>>> import numpy as np
>>> np.set_printoptions(precision=3, suppress=True, linewidth=200)
>>> A = np.array([[0, -2, 1, -2, 0],
...     [0, -2, 1, -2, 0],
...     [-2, -3, -2, 1, 3],
...     [2, 1, 2, -2, -3]])
>>> print(A)
[[ 0 -2  1 -2  0]
 [ 0 -2  1 -2  0]
 [-2 -3 -2  1  3]
 [ 2  1  2 -2 -3]]
>>> A2 = np.array([[1, -1], [0, 1], [2, 1], [-2, -2], [-1, -2]])
>>> print(np.linalg.matrix_rank(np.vstack([A, A2.T])))
4
>>> rng = np.random.default_rng(650)
>>> labels = rng.integers(0, 2, 7)
>>> W0 = np.array([[0, -2, -1, 2, 0, 0, 2],
...     [2, 0, 1, 2, -2, 2, -1],
...     [-2, 1, -1, 1, -1, 1, 2],
...     [1, 2, 2, 0, 2, 1, -2],
...     [-1, -2, 2, 1, 1, -1, 2],
...     [-1, -1, -1, 0, 2, 2, 2],
...     [0, 2, -2, 2, -2, 1, 0]]) * (labels[:, None] == labels)
>>> print(W0)
[[ 0  0 -1  2  0  0  2]
 [ 0  0  0  0 -2  0  0]
 [-2  0 -1  1  0  1  2]
 [ 1  0  2  0  0  1 -2]
 [ 0 -2  0  0  1  0  0]
 [-1  0 -1  0  0  2  2]
 [ 0  0 -2  2  0  1  0]]
>>> A2 = np.linalg.inv(W0)
>>> print(np.round(W0 @ A2, 3) + 0)
[[1. 0. 0. 0. 0. 0. 0.]
 [0. 1. 0. 0. 0. 0. 0.]
 [0. 0. 1. 0. 0. 0. 0.]
 [0. 0. 0. 1. 0. 0. 0.]
 [0. 0. 0. 0. 1. 0. 0.]
 [0. 0. 0. 0. 0. 1. 0.]
 [0. 0. 0. 0. 0. 0. 1.]]
>>> print(np.round(np.linalg.det(W0) * np.linalg.det(A2), 3))
1.0
>>> print(np.round(np.linalg.inv(A2), 3) + 0)
[[ 0.  0. -1.  2.  0.  0.  2.]
 [ 0.  0.  0.  0. -2.  0.  0.]
 [-2.  0. -1.  1.  0.  1.  2.]
 [ 1.  0.  2.  0.  0.  1. -2.]
 [ 0. -2.  0.  0.  1.  0.  0.]
 [-1.  0. -1.  0.  0.  2.  2.]
 [ 0.  0. -2.  2.  0.  1.  0.]]
>>> print(round(np.linalg.cond(W0), 3))
5.616
>>> K = np.load("test0.npy")
>>> print(K)
[[ 1 -2  0  1  1]
 [ 0  1  1  0  0]
 [ 0  0  1 -2 -2]
 [ 0  0  0 -1  0]
 [ 0  0  0  0 -1]]
>>> print(np.argsort(-np.linalg.norm(A, axis=0).round(6), kind="stable")[:3])
[1 4 3]
>>> print(np.linalg.cond(A) > 100)
True
>>> print(np.linalg.matrix_rank(A, rtol=0.1))
2
>>> m1 = np.load("out13.npy")
>>> print(m1)
[[ 3.   1.2  0.5  0.4]
 [-2.1  0.   0.1 -1.3]
 [-1.2  1.2  0.7 -0.1]
 [-0.6 -0.3  2.1 -0.4]
 [-4.2 -1.2 -0.6  0.5]
 [ 1.2  0.1 -1.3  1.4]
 [ 0.9  0.5 -0.9 -0.3]]
>>> r0, r1 = m1[5], m1[6]
>>> print(r0 @ r0)
5.1
>>> pr = (r0 @ r1) / (r0 @ r0) * r0
>>> print(r1 - pr)
[ 0.458  0.463 -0.421 -0.816]
>>> print(np.linalg.matrix_rank(np.outer(r0, r1)))
1
